$ python3 -q
>>> import numpy as np
>>> import numpy.linalg as la
>>> np.set_printoptions(precision=2, suppress=True, linewidth=200)
>>> W0 = np.load("test14.npy")
>>> W0
array([[0, 0, 3, 0, 8, 3, 1],
       [0, 4, 7, 8, 8, 7, 2],
       [0, 0, 5, 0, 7, 2, 4],
       [0, 0, 0, 7, 5, 3, 7],
       [0, 0, 0, 0, 7, 6, 5],
       [0, 0, 0, 0, 0, 4, 9],
       [0, 0, 0, 0, 0, 0, 6]])
>>> # triangular: eigenvalues sit on the diagonal
>>> Uu, s, vt = la.svd(W0)
>>> vecs = vt[:(s > 1e-8).sum()]
>>> rng = np.random.default_rng(66949)
>>> x = W0[0] + -1 * W0[4] + rng.integers(2) * np.eye(7)[4]
>>> x
array([ 0.,  0.,  3.,  0.,  1., -3., -4.])
>>> la.matrix_rank(np.vstack([W0, x]))
np.int64(6)
>>> np.diag(vecs.T @ vecs)
array([0., 1., 1., 1., 1., 1., 1.])
>>> np.round(vecs.T @ vecs, 2) + 0
array([[0., 0., 0., 0., 0., 0., 0.],
       [0., 1., 0., 0., 0., 0., 0.],
       [0., 0., 1., 0., 0., 0., 0.],
       [0., 0., 0., 1., 0., 0., 0.],
       [0., 0., 0., 0., 1., 0., 0.],
       [0., 0., 0., 0., 0., 1., 0.],
       [0., 0., 0., 0., 0., 0., 1.]])
>>> r = la.matrix_rank(W0)
>>> r
np.int64(6)
>>> null = la.svd(W0)[2][r:].T
>>> null.shape
(7, 1)
>>> [int(la.matrix_rank(W0[:i])) for i in range(1, len(W0) + 1)]
[1, 2, 3, 4, 5, 6, 6]
>>> la.matrix_rank(W0.T @ W0), la.matrix_rank(W0 @ W0.T)
(np.int64(6), np.int64(6))
>>> null @ null.T
array([[1., 0., 0., 0., 0., 0., 0.],
       [0., 0., 0., 0., 0., 0., 0.],
       [0., 0., 0., 0., 0., 0., 0.],
       [0., 0., 0., 0., 0., 0., 0.],
       [0., 0., 0., 0., 0., 0., 0.],
       [0., 0., 0., 0., 0., 0., 0.],
       [0., 0., 0., 0., 0., 0., 0.]])
>>> X = np.loadtxt("a.csv", delimiter=",")
>>> X
array([[ 5.,  6.,  7.,  8.,  9.],
       [10., 11., 12., 13., 14.],
       [15., 16., 17., 18., 19.],
       [20., 21., 22., 23., 24.],
       [25., 26., 27., 28., 29.],
       [30., 31., 32., 33., 34.],
       [35., 36., 37., 38., 39.]])
>>> la.lstsq(X[:-1].T, X[-1])[2]
np.int32(2)
>>> def softmax(z):
...     e = np.exp(z - z.max(axis=-1, keepdims=True))
...     return e / e.sum(axis=-1, keepdims=True)
... 
>>> np.round(softmax(10 * X[6]), 2) + 0
array([0., 0., 0., 0., 1.])
>>> softmax(X).sum(axis=1)
array([1., 1., 1., 1., 1., 1., 1.])
>>> softmax(X[6] + 3)
array([0.01, 0.03, 0.09, 0.23, 0.64])
>>> S = X @ X.T / np.sqrt(5)
>>> np.round(softmax(S + np.triu(np.full(S.shape, -np.inf), 1)), 2) + 0
array([[1., 0., 0., 0., 0., 0., 0.],
       [0., 1., 0., 0., 0., 0., 0.],
       [0., 0., 1., 0., 0., 0., 0.],
       [0., 0., 0., 1., 0., 0., 0.],
       [0., 0., 0., 0., 1., 0., 0.],
       [0., 0., 0., 0., 0., 1., 0.],
       [0., 0., 0., 0., 0., 0., 1.]])
>>> softmax(S).round(6).argmax(axis=1)
array([6, 6, 6, 6, 6, 6, 6])
>>> r = la.matrix_rank(X)
>>> r
np.int64(2)
>>> null = la.svd(X)[2][r:].T
>>> np.round(null @ null.T, 2) + 0
array([[ 0.4, -0.4, -0.2,  0. ,  0.2],
       [-0.4,  0.7, -0.2, -0.1,  0. ],
       [-0.2, -0.2,  0.8, -0.2, -0.2],
       [ 0. , -0.1, -0.2,  0.7, -0.4],
       [ 0.2,  0. , -0.2, -0.4,  0.4]])
>>> [int(la.matrix_rank(X[:, :j + 1])) for j in range(5)]
[1, 2, 2, 2, 2]
>>> np.allclose(X @ null, 0)
True
>>> null.shape
(5, 3)
>>> mat = np.array([[0.5, 0.0, 0.0, 0.5],
...     [0.0, 1.0, 0.0, 0.0],
...     [0.0, 0.0, 1.0, 0.0],
...     [0.0, 0.0, 0.5, 0.5]])
>>> # 2 blocks once reordered
>>> np.kron(np.eye(2, dtype=int), mat)
array([[0.5, 0. , 0. , 0.5, 0. , 0. , 0. , 0. ],
       [0. , 1. , 0. , 0. , 0. , 0. , 0. , 0. ],
       [0. , 0. , 1. , 0. , 0. , 0. , 0. , 0. ],
       [0. , 0. , 0.5, 0.5, 0. , 0. , 0. , 0. ],
       [0. , 0. , 0. , 0. , 0.5, 0. , 0. , 0.5],
       [0. , 0. , 0. , 0. , 0. , 1. , 0. , 0. ],
       [0. , 0. , 0. , 0. , 0. , 0. , 1. , 0. ],
       [0. , 0. , 0. , 0. , 0. , 0. , 0.5, 0.5]])
>>> la.eigvals(mat)
array([0.5, 0.5, 1. , 1. ])
>>> np.poly(mat)
array([ 1.  , -3.  ,  3.25, -1.5 ,  0.25])
>>> Uu, s, vt = la.svd(mat, full_matrices=False)
>>> np.round(np.sqrt((s ** 2).sum()), 2), np.round(la.norm(mat), 2)
(np.float64(1.73), np.float64(1.73))
>>> np.allclose(Uu * s @ vt, mat)
True
>>> np.abs(Uu[:, 0]).round(6).argmax()
np.int64(2)
>>> Uu.shape, s.shape, vt.shape
((4, 4), (4,), (4, 4))
>>> np.round(Uu.T @ Uu, 2) + 0
array([[1., 0., 0., 0.],
       [0., 1., 0., 0.],
       [0., 0., 1., 0.],
       [0., 0., 0., 1.]])
>>> np.round(Uu.T @ mat @ vt.T, 2) + 0
array([[1.15, 0.  , 0.  , 0.  ],
       [0.  , 1.  , 0.  , 0.  ],
       [0.  , 0.  , 0.77, 0.  ],
       [0.  , 0.  , 0.  , 0.28]])
>>> (la.matrix_power((mat != 0) + (mat.T != 0) + np.eye(4), 4) > 0).astype(int)
array([[1, 0, 1, 1],
       [0, 1, 0, 0],
       [1, 0, 1, 1],
       [1, 0, 1, 1]])
>>> round(float(la.det(mat)), 2)
0.25
>>> Q, vecs = la.qr(mat[:, :1])[0], la.qr(mat[:, 1:])[0]
>>> s = la.svd(Q.T @ vecs, compute_uv=False)
>>> np.degrees(np.arccos(s.clip(0, 1)))
array([41.81])
>>> np.round(la.norm(Q @ Q.T - vecs @ vecs.T, 2), 2)
np.float64(1.0)
>>> M = np.load("m.npy")
>>> M
array([[-2.56, -0.39,  1.8 , -0.59],
       [ 0.77, -2.46, -0.54,  2.53],
       [-0.71,  0.81, -0.18, -3.48],
       [-4.44,  0.09,  3.24, -1.29],
       [ 3.42, -0.6 , -2.64,  0.95]])
>>> # null space of dimension 1
>>> Uu, s, vt = la.svd(M)
>>> np.argmax(s[:-1] / (s[1:] + 1e-6)) + 1
np.int64(3)
>>> s.round(2) + 0
array([8.2 , 4.38, 1.53, 0.  ])
>>> B = Uu[:, :3] @ np.diag(s[:3]) @ vt[:3]
>>> np.round(la.norm(M - B, 2), 2), round(float(s[3]), 2)
(np.float64(0.0), 0.0)
>>> np.round(la.norm(M - B) / la.norm(M), 2)
np.float64(0.0)
>>> la.matrix_rank(B)
np.int64(3)
>>> r = la.matrix_rank(M)
>>> r
np.int64(3)
>>> null = la.svd(M)[2][r:].T
>>> np.allclose(M @ null, 0)
True
>>> null @ null.T
array([[ 0.36, -0.11,  0.45, -0.12],
       [-0.11,  0.03, -0.14,  0.04],
       [ 0.45, -0.14,  0.56, -0.15],
       [-0.12,  0.04, -0.15,  0.04]])
>>> la.matrix_rank(M.T @ M), la.matrix_rank(M @ M.T)
(np.int64(3), np.int64(3))
>>> null[:, 0] / null[np.abs(null[:, 0]).round(6).argmax(), 0]
array([ 0.8 , -0.25,  1.  , -0.27])
>>> [int(la.matrix_rank(np.delete(M, i, axis=0))) for i in range(5)]
[3, 3, 3, 3, 3]
>>> np.round(M @ null, 2) + 0
array([[0.],
       [0.],
       [0.],
       [0.],
       [0.]])
>>> [int(la.matrix_rank(M[:i])) for i in range(1, len(M) + 1)]
[1, 2, 3, 3, 3]
>>> np.abs(np.diag(la.qr(M)[1])) > 1e-9
array([ True,  True,  True, False])
>>> np.round(np.trace(la.pinv(M) @ M), 2)
np.float64(3.0)
>>> la.lstsq(M[:-1].T, M[-1])[2]
np.int32(3)
>>> np.unique(M.round(6), axis=0).shape
(5, 4)
>>> np.allclose(M[:-1].T @ la.lstsq(M[:-1].T, M[-1])[0], M[-1])
True
>>> B = M / la.norm(M, axis=1, keepdims=True)
>>> G = B @ B.T
>>> (G - 2 * np.eye(5)).round(6).argmax(axis=1)
array([3, 4, 3, 0, 1])
>>> np.argwhere(np.triu(np.abs(G) > 0.95, 1))
array([[0, 3],
       [0, 4],
       [3, 4]])
>>> blk = np.stack([M, 5 * M, M[::-1]])
>>> np.einsum("bij,cij->bc", blk, blk)
array([[  88.75,  443.73,  -31.67],
       [ 443.73, 2218.64, -158.36],
       [ -31.67, -158.36,   88.75]])
>>> blk.shape
(3, 5, 4)
>>> la.matrix_rank(blk)
array([3, 3, 3])
>>> (blk @ M.T).shape
(3, 5, 5)
>>> F = np.load("x.npy")
>>> F
array([[1.  , 0.5 , 0.25, 0.12, 0.06, 0.03, 0.02],
       [0.5 , 1.  , 0.5 , 0.25, 0.12, 0.06, 0.03],
       [0.25, 0.5 , 1.  , 0.5 , 0.25, 0.12, 0.06],
       [0.12, 0.25, 0.5 , 1.  , 0.5 , 0.25, 0.12],
       [0.06, 0.12, 0.25, 0.5 , 1.  , 0.5 , 0.25],
       [0.03, 0.06, 0.12, 0.25, 0.5 , 1.  , 0.5 ],
       [0.02, 0.03, 0.06, 0.12, 0.25, 0.5 , 1.  ]])
>>> # symmetric, so the eigenvalues are real
>>> evals, vecs = la.eigh(F)
>>> x = np.array([-3, -2, -2, 2, 3, -1, 3])
>>> vecs * np.sqrt(evals) @ vecs.T
array([[0.96, 0.25, 0.09, 0.04, 0.02, 0.01, 0.01],
       [0.25, 0.93, 0.24, 0.09, 0.04, 0.02, 0.01],
       [0.09, 0.24, 0.93, 0.24, 0.09, 0.04, 0.02],
       [0.04, 0.09, 0.24, 0.93, 0.24, 0.09, 0.04],
       [0.02, 0.04, 0.09, 0.24, 0.93, 0.24, 0.09],
       [0.01, 0.02, 0.04, 0.09, 0.24, 0.93, 0.25],
       [0.01, 0.01, 0.02, 0.04, 0.09, 0.25, 0.96]])
>>> (np.sign(vecs[:, -1].round(6)) == np.sign(vecs[0, -1].round(6))).astype(int)
array([1, 1, 1, 1, 1, 1, 1])
>>> vecs * np.maximum(evals, 0) @ vecs.T
array([[1.  , 0.5 , 0.25, 0.12, 0.06, 0.03, 0.02],
       [0.5 , 1.  , 0.5 , 0.25, 0.12, 0.06, 0.03],
       [0.25, 0.5 , 1.  , 0.5 , 0.25, 0.12, 0.06],
       [0.12, 0.25, 0.5 , 1.  , 0.5 , 0.25, 0.12],
       [0.06, 0.12, 0.25, 0.5 , 1.  , 0.5 , 0.25],
       [0.03, 0.06, 0.12, 0.25, 0.5 , 1.  , 0.5 ],
       [0.02, 0.03, 0.06, 0.12, 0.25, 0.5 , 1.  ]])
>>> np.sort(np.abs(la.eigvals(F)))
array([0.35, 0.39, 0.48, 0.66, 1.01, 1.62, 2.49])
>>> np.allclose(F @ F.T, F.T @ F)
True
>>> np.allclose(F, F.T)
True
>>> (F + F.T) / 2
array([[1.  , 0.5 , 0.25, 0.12, 0.06, 0.03, 0.02],
       [0.5 , 1.  , 0.5 , 0.25, 0.12, 0.06, 0.03],
       [0.25, 0.5 , 1.  , 0.5 , 0.25, 0.12, 0.06],
       [0.12, 0.25, 0.5 , 1.  , 0.5 , 0.25, 0.12],
       [0.06, 0.12, 0.25, 0.5 , 1.  , 0.5 , 0.25],
       [0.03, 0.06, 0.12, 0.25, 0.5 , 1.  , 0.5 ],
       [0.02, 0.03, 0.06, 0.12, 0.25, 0.5 , 1.  ]])
>>> np.trace(F)
np.float64(7.0)
>>> B = F / la.norm(F, axis=1, keepdims=True)
>>> G = B @ B.T
>>> la.norm(B, axis=1)
array([1., 1., 1., 1., 1., 1., 1.])
>>> np.argwhere(np.triu(np.abs(G) > 0.95, 1))
array([], shape=(0, 2), dtype=int64)
>>> x = np.array([1, 2, -1, 1, 2, 0, 2])
>>> y = F @ x
>>> y
array([2.03, 2.55, 1.37, 2.36, 3.05, 2.28, 2.64])
>>> np.round(la.solve(F, y + F[:, 4]), 2) + 0
array([ 1.,  2., -1.,  1.,  3.,  0.,  2.])
>>> np.round(la.solve(F.T, F[4]), 2) + 0
array([0., 0., 0., 0., 1., 0., 0.])
>>> B = np.array([[-1, -2], [-3, -2], [-3, 3], [-3, 3], [-2, -1]])
>>> A = np.block([[np.zeros((5, 5)), B], [B.T, np.zeros((2, 2))]])
>>> A
array([[ 0.,  0.,  0.,  0.,  0., -1., -2.],
       [ 0.,  0.,  0.,  0.,  0., -3., -2.],
       [ 0.,  0.,  0.,  0.,  0., -3.,  3.],
       [ 0.,  0.,  0.,  0.,  0., -3.,  3.],
       [ 0.,  0.,  0.,  0.,  0., -2., -1.],
       [-1., -3., -3., -3., -2.,  0.,  0.],
       [-2., -2.,  3.,  3., -1.,  0.,  0.]])
>>> # rank 4
>>> idx = rng.permutation(7)
>>> idx
array([2, 1, 0, 6, 3, 4, 5])
>>> B = A[idx][:, idx]
>>> np.trace(B)
np.float64(0.0)
>>> data = np.diag(np.array([-3, -1, 0])) + -1 * np.eye(3, k=1) + -1 * np.eye(3, k=-1)
>>> data
array([[-3., -1.,  0.],
       [-1., -1., -1.],
       [ 0., -1.,  0.]])
>>> evals, vecs = la.eig(data)
>>> np.round(np.prod(evals), 2)
np.float64(3.0)
>>> np.round(data @ vecs[:, 0] - evals[0] * vecs[:, 0], 2) + 0
array([0., 0., 0.])
>>> np.sort(la.eigvals(data.T))
array([-3.46, -1.24,  0.7 ])
>>> r0 = np.array([1, 2])
>>> np.array([np.convolve(row, r0, "same") for row in data])
array([[-3., -7., -2.],
       [-1., -3., -3.],
       [ 0., -1., -2.]])
>>> np.convolve(data[1], r0)
array([-1., -3., -3., -2.])
>>> th = np.radians(142)
>>> R = np.eye(3)
>>> R[2, 2] = R[1, 1] = np.cos(th)
>>> R[2, 1], R[1, 2] = -np.sin(th), np.sin(th)
>>> R
array([[ 1.  ,  0.  ,  0.  ],
       [ 0.  , -0.79,  0.62],
       [ 0.  , -0.62, -0.79]])
>>> B = data @ R.T
>>> round(la.det(R), 2), round(float(np.trace(R)), 2)
(np.float64(1.0), -0.58)
>>> np.allclose(data @ data.T, B @ B.T)
True
>>> B
array([[-3.  ,  0.79,  0.62],
       [-1.  ,  0.17,  1.4 ],
       [ 0.  ,  0.79,  0.62]])
>>> W1 = np.array([[0, -3, 5, -1, -5], [-1, 2, 4, 2, 4], [1, 3, -4, 4, 5]])
>>> c = np.array([1, -1, -1, 0, -2])
>>> H = np.maximum(B @ W1 + c, 0)
>>> (H > 0).mean(axis=0)
array([1., 1., 0., 1., 1.])
>>> H
array([[ 0.83, 11.42,  0.  ,  7.04, 19.23],
       [ 2.23,  6.56,  0.  ,  6.96, 10.71],
       [ 0.83,  2.42,  0.  ,  4.04,  4.23]])
>>> W2 = np.array([[3, 2, -2], [-1, -1, 0], [-1, -2, -1], [-3, 3, 2], [-2, 0, 0]])
>>> (H @ W2).round(6).argmax(axis=1)
array([2, 1, 1])
